% ipython --no-banner

In [1]: import numpy as np

In [2]: import numpy.linalg as la

In [3]: np.set_printoptions(precision=3, suppress=True, linewidth=160)

In [4]: X = np.load("arr.npy")

In [5]: X
Out[5]: 
array([[-2.206, -0.861,  3.243,  1.967, -5.038,  6.52 , -1.122,  3.294],
       [-1.486, -2.701, -2.058, -3.342,  5.94 , -5.366,  3.274, -0.539],
       [ 5.448,  4.874, -2.509,  1.19 ,  0.344, -3.455, -2.452, -4.559],
       [-5.203, -5.418,  0.871, -2.814,  3.027, -0.208,  3.791,  3.363],
       [ 4.029,  2.893, -3.28 , -0.687,  3.388, -5.832, -0.46 , -4.298],
       [ 5.076,  5.37 , -0.68 ,  2.931, -3.325,  0.592, -3.858, -3.17 ],
       [ 5.452,  4.883, -2.501,  1.201,  0.323, -3.436, -2.462, -4.556],
       [ 0.221,  1.549,  2.6  ,  3.021, -5.931,  6.075, -2.667,  1.571],
       [ 0.425, -0.934, -2.823, -2.798,  5.808, -6.313,  2.305, -2.063],
       [ 3.351,  2.106, -3.329, -1.232,  4.14 , -6.232,  0.188, -3.965],
       [ 0.356, -1.   , -2.801, -2.823,  5.824, -6.292,  2.345, -2.012]])

In [6]: rk = la.matrix_rank(X)

In [7]: print(rk)
2

In [8]: ns = la.svd(X)[2][rk:].T

In [9]: [int(la.matrix_rank(X[:, :j + 1])) for j in range(8)]
Out[9]: [1, 2, 2, 2, 2, 2, 2, 2]

In [10]: la.matrix_rank(X.T @ X), la.matrix_rank(X @ X.T)
Out[10]: (np.int64(2), np.int64(2))

In [11]: ns.shape
Out[11]: (8, 6)

In [12]: [int(la.matrix_rank(np.delete(X, i, axis=0))) for i in range(11)]
Out[12]: [2, 2, 2, 2, 2, 2, 2, 2, 2, 2, 2]

In [13]: np.allclose(X[:-1].T @ la.lstsq(X[:-1].T, X[-1])[0], X[-1])
Out[13]: True

In [14]: X @ la.pinv(X) @ X
Out[14]: 
array([[-2.206, -0.861,  3.243,  1.967, -5.038,  6.52 , -1.122,  3.294],
       [-1.486, -2.701, -2.058, -3.342,  5.94 , -5.366,  3.274, -0.539],
       [ 5.448,  4.874, -2.509,  1.19 ,  0.344, -3.455, -2.452, -4.559],
       [-5.203, -5.418,  0.871, -2.814,  3.027, -0.208,  3.791,  3.363],
       [ 4.029,  2.893, -3.28 , -0.687,  3.388, -5.832, -0.46 , -4.298],
       [ 5.076,  5.37 , -0.68 ,  2.931, -3.325,  0.592, -3.858, -3.17 ],
       [ 5.452,  4.883, -2.501,  1.201,  0.323, -3.436, -2.462, -4.556],
       [ 0.221,  1.549,  2.6  ,  3.021, -5.931,  6.075, -2.667,  1.571],
       [ 0.425, -0.934, -2.823, -2.798,  5.808, -6.313,  2.305, -2.063],
       [ 3.351,  2.106, -3.329, -1.232,  4.14 , -6.232,  0.188, -3.965],
       [ 0.356, -1.   , -2.801, -2.823,  5.824, -6.292,  2.345, -2.012]])

In [15]: np.unique(X.round(6), axis=0).shape
Out[15]: (11, 8)

In [16]: round(np.trace(la.pinv(X) @ X), 3)
Out[16]: np.float64(2.0)

In [17]: np.abs(np.diag(la.qr(X)[1])) > 1e-9
Out[17]: array([ True,  True, False, False, False, False, False, False])

In [18]: left, sigma, vt = la.svd(X)

In [19]: sigma.round(3) + 0
Out[19]: array([25.85, 20.78,  0.  ,  0.  ,  0.  ,  0.  ,  0.  ,  0.  ])

In [20]: np.argmax(sigma[:-1] / (sigma[1:] + 1e-6)) + 1
Out[20]: np.int64(2)

In [21]: A2 = left[:, :2] @ np.diag(sigma[:2]) @ vt[:2]

In [22]: round(la.norm(X - A2) / la.norm(X), 3)
Out[22]: np.float64(0.0)

In [23]: la.matrix_rank(X, rtol=0.05)
Out[23]: np.int64(2)

In [24]: round(float(np.abs(X - A2).max()), 3)
Out[24]: 0.0

In [25]: print(round(la.norm(X - A2, 2), 3), round(sigma[2], 3))
0.0 0.0

In [26]: E = np.load("dump.npy")

In [27]: E
Out[27]: 
array([[ 1.,  0.,  0.,  0.],
       [ 0., -1.,  0.,  0.],
       [ 0.,  0.,  1.,  0.],
       [ 0.,  0.,  0., -1.]])

In [28]: la.matrix_power(E - np.diag(np.diag(E)), 4)
Out[28]: 
array([[0., 0., 0., 0.],
       [0., 0., 0., 0.],
       [0., 0., 0., 0.],
       [0., 0., 0., 0.]])

In [29]: [int(la.matrix_rank(la.matrix_power(E, p))) for p in range(1, 5)]
Out[29]: [4, 4, 4, 4]

In [30]: np.prod(np.diag(E)), round(float(la.det(E)), 3)
Out[30]: (np.float64(1.0), 1.0)

In [31]: E @ E
Out[31]: 
array([[1., 0., 0., 0.],
       [0., 1., 0., 0.],
       [0., 0., 1., 0.],
       [0., 0., 0., 1.]])

In [32]: np.sort(la.eigvals(E))
Out[32]: array([-1., -1.,  1.,  1.])

In [33]: A2 = la.inv(E)

In [34]: np.allclose(A2, E.T)
Out[34]: True

In [35]: la.det(E) * A2
Out[35]: 
array([[ 1.,  0.,  0.,  0.],
       [-0., -1., -0., -0.],
       [ 0.,  0.,  1.,  0.],
       [-0., -0., -0., -1.]])

In [36]: print((np.abs(A2) > 1e-9).astype(int))
[[1 0 0 0]
 [0 1 0 0]
 [0 0 1 0]
 [0 0 0 1]]

In [37]: evals, vecs = la.eig(E)

In [38]: E @ vecs[:, 0] - evals[0] * vecs[:, 0]
Out[38]: array([0., 0., 0., 0.])

In [39]: np.sort(la.eigvals(E.T))
Out[39]: array([-1., -1.,  1.,  1.])

In [40]: np.prod(evals)
Out[40]: np.float64(1.0)

In [41]: J = np.loadtxt("data.csv", delimiter=",")

In [42]: J
Out[42]: 
array([[  0.505,  -3.1  ,   2.909,   1.332,  -3.208,   2.062,   2.634],
       [  1.195,   0.697,  -2.407,  -0.717,   0.895,   0.088,  -2.298],
       [ -1.578,   0.77 ,  -2.708,  -1.674,   5.028,  -5.308,  -0.497],
       [  1.922,  -4.827,  -2.41 ,   1.014,  -0.916,   0.176,  -0.077],
       [ -2.881,   4.306,   4.209,   2.405,  -3.022,   3.311,   1.533],
       [ -2.509,   4.928,   0.819,   2.316,  -1.392,   2.489,  -0.806],
       [ -0.286,  -1.227,   0.484,  -3.857,   4.706,  -5.925,   1.632],
       [ -4.395,   4.565,  -8.47 ,  -0.044,   8.588,  -7.687,  -3.801],
       [ -3.503,   5.386,   1.9  ,   2.795,  -1.715,   2.532,   0.076],
       [  5.89 , -10.604,  -6.186,   5.107,  -6.506,   6.22 ,  -2.207],
       [ -4.64 ,   7.911,   0.787,  -6.648,  10.465, -10.298,   0.187],
       [  1.912,  -2.296,   7.017,   0.021,  -5.581,   4.711,   3.491],
       [  0.6  ,  -2.056,   3.009,   2.51 ,  -4.893,   4.305,   1.882],
       [ -1.931,   0.423,  -0.704,  -2.971,   5.705,  -6.685,   1.082],
       [  0.299,   3.917,   6.737,  -2.623,  -1.799,   2.366,   1.521],
       [  4.999,  -8.118,  -5.679,   3.899,  -4.91 ,   4.994,  -2.505],
       [ -3.11 ,   2.628,  -5.301,  -2.235,   8.28 ,  -8.266,  -1.683],
       [  1.012,  -3.302,  -1.197,   2.686,  -2.917,   2.532,   0.075],
       [  2.027,  -1.227,   0.003,   4.534,  -6.992,   8.021,  -1.289],
       [  5.803, -10.842,  -4.77 ,   6.508,  -8.806,   8.349,  -1.508],
       [ -0.193,  -0.419,   2.82 ,   2.762,  -4.524,   4.411,   1.385],
       [ -3.317,   2.313,  -9.586,   3.884,   3.989,  -2.865,  -4.393],
       [ -2.495,   4.886,   0.842,   2.292,  -1.406,   2.537,  -0.782],
       [ -0.605,   5.373,   7.886,  -0.907,  -3.79 ,   4.725,   1.69 ],
       [  0.707,   2.699,   2.477,  -2.42 ,   0.193,   0.606,  -0.254],
       [ -5.827,   9.803,   5.488,  -3.598,   5.203,  -4.88 ,   2.017],
       [  0.311,   1.221,  -0.476,   3.906,  -4.701,   5.917,  -1.618],
       [  0.604,   3.297,   5.4  ,   1.602,  -6.089,   7.305,   0.384],
       [ -3.231,   5.093,   3.249,  -7.287,   8.89 ,  -9.624,   2.069],
       [  4.419,  -6.317,   0.619,   3.581,  -7.879,   7.708,   0.216],
       [ -0.593,   2.911,  -1.467,   0.08 ,   0.904,   0.202,  -1.865],
       [  1.495,  -1.794,   2.592,   0.514,  -3.327,   3.009,   1.222],
       [  2.877,  -3.486,  -2.671,   0.207,  -0.988,   1.173,  -1.506],
       [ -1.633,   0.976,  -4.888,  -7.223,  12.623, -13.29 ,  -1.003],
       [ -0.492,   3.859,  -1.385,   1.321,  -0.766,   2.511,  -2.637],
       [  0.817,   1.903,   1.836,  -0.907,  -1.101,   1.906,  -0.527]])

In [43]: Xs = (J - J.mean(axis=0)) / J.std(axis=0)

In [44]: print(Xs.std(axis=0))
[1. 1. 1. 1. 1. 1. 1.]

In [45]: b = la.lstsq(np.delete(Xs, 2, axis=1), Xs[:, 2])[0]

In [46]: np.abs(b).argmax()
Out[46]: np.int64(2)

In [47]: b
Out[47]: array([-0.135,  0.342, -0.651, -0.414,  0.625,  0.508])
